$ python -q
>>> import numpy as np
>>> from numpy import linalg as LA
>>> np.set_printoptions(precision=2, suppress=True, linewidth=160)
>>> M = np.loadtxt("out15.csv", delimiter=",")
>>> M
array([[21., -3., 19., -3., -8.],
       [-3., 23.,  2.,  6.,  3.],
       [19.,  2., 33.,  8.,  3.],
       [-3.,  6.,  8., 31., 10.],
       [-8.,  3.,  3., 10., 18.]])
>>> # symmetric, so the eigenvalues are real
>>> t3 = np.stack([M, 3 * M, M[::-1]])
>>> LA.matrix_rank(t3)
array([5, 5, 5])
>>> t3.sum(axis=0)
array([[ 76.,  -9.,  79.,  -2., -14.],
       [-15.,  98.,  16.,  55.,  22.],
       [ 95.,  10., 165.,  40.,  15.],
       [-15.,  47.,  34., 130.,  43.],
       [-11.,   9.,  31.,  37.,  64.]])
>>> vals, V = LA.eig(M)
>>> np.sort(LA.eigvals(M @ M))
array([   5.84,  175.96,  408.9 , 1726.56, 2356.75])
>>> np.sort(LA.eigvals(M.T))
array([ 2.42, 13.26, 20.22, 41.55, 48.55])
>>> np.allclose(M, M.T)
True
>>> np.allclose(M @ M.T, M.T @ M)
True
>>> x0 = np.ones(5)
>>> for _ in range(7):
...     x0 = M @ x0
...     x0 /= LA.norm(x0)
...     print(round(x0 @ M @ x0, 2))
... 
47.14
47.68
47.92
48.08
48.2
48.29
48.36
>>> np.round(LA.eigvalsh(M)[-1], 2)
np.float64(48.55)
>>> round(float(LA.eigvals(M).sum().real), 2)
126.0
>>> np.kron(np.eye(2, dtype=int), M)
array([[21., -3., 19., -3., -8.,  0., -0.,  0., -0., -0.],
       [-3., 23.,  2.,  6.,  3., -0.,  0.,  0.,  0.,  0.],
       [19.,  2., 33.,  8.,  3.,  0.,  0.,  0.,  0.,  0.],
       [-3.,  6.,  8., 31., 10., -0.,  0.,  0.,  0.,  0.],
       [-8.,  3.,  3., 10., 18., -0.,  0.,  0.,  0.,  0.],
       [ 0., -0.,  0., -0., -0., 21., -3., 19., -3., -8.],
       [-0.,  0.,  0.,  0.,  0., -3., 23.,  2.,  6.,  3.],
       [ 0.,  0.,  0.,  0.,  0., 19.,  2., 33.,  8.,  3.],
       [-0.,  0.,  0.,  0.,  0., -3.,  6.,  8., 31., 10.],
       [-0.,  0.,  0.,  0.,  0., -8.,  3.,  3., 10., 18.]])
>>> np.einsum("ii->", M)
np.float64(126.0)
